In [1]: import numpy as np

In [2]: import numpy.linalg as la

In [3]: np.set_printoptions(precision=1, suppress=True, linewidth=120)

In [4]: X = np.array([[1, -1, 1, -1],
   ...:     [1, 0, 0, 0],
   ...:     [1, 1, 1, 1],
   ...:     [1, 2, 4, 8],
   ...:     [1, 3, 9, 27]])

In [5]: # row 4 is much longer than the rest

In [6]: U, sv, Vh = la.svd(X)

In [7]: sv
Out[7]: array([30.1,  2.5,  1.6,  0.9])

In [8]: np.argmax(sv[:-1] / (sv[1:] + 1e-6)) + 1
Out[8]: np.int64(1)

In [9]: other = U[:, :1] @ np.diag(sv[:1]) @ Vh[:1]

In [10]: round(float(np.abs(X - other).max()), 1)
Out[10]: 1.2

In [11]: la.matrix_rank(other)
Out[11]: np.int64(1)

In [12]: np.round(la.norm(X - other, 2), 1), round(float(sv[1]), 1)
Out[12]: (np.float64(2.5), 2.5)

In [13]: other.round(1) + 0
Out[13]: 
array([[ 0. , -0.1, -0.2, -0.6],
       [ 0. ,  0. ,  0. ,  0. ],
       [ 0.1,  0.2,  0.5,  1.3],
       [ 0.4,  1.1,  3. ,  8.5],
       [ 1.2,  3.4,  9.3, 26.8]])

In [14]: round(la.norm(X - other) / la.norm(X), 1)
Out[14]: np.float64(0.1)

In [15]: other = np.array([[1, 1], [-1, 2]])

In [16]: C = np.kron(other, X)

In [17]: C
Out[17]: 
array([[  1,  -1,   1,  -1,   1,  -1,   1,  -1],
       [  1,   0,   0,   0,   1,   0,   0,   0],
       [  1,   1,   1,   1,   1,   1,   1,   1],
       [  1,   2,   4,   8,   1,   2,   4,   8],
       [  1,   3,   9,  27,   1,   3,   9,  27],
       [ -1,   1,  -1,   1,   2,  -2,   2,  -2],
       [ -1,   0,   0,   0,   2,   0,   0,   0],
       [ -1,  -1,  -1,  -1,   2,   2,   2,   2],
       [ -1,  -2,  -4,  -8,   2,   4,   8,  16],
       [ -1,  -3,  -9, -27,   2,   6,  18,  54]])
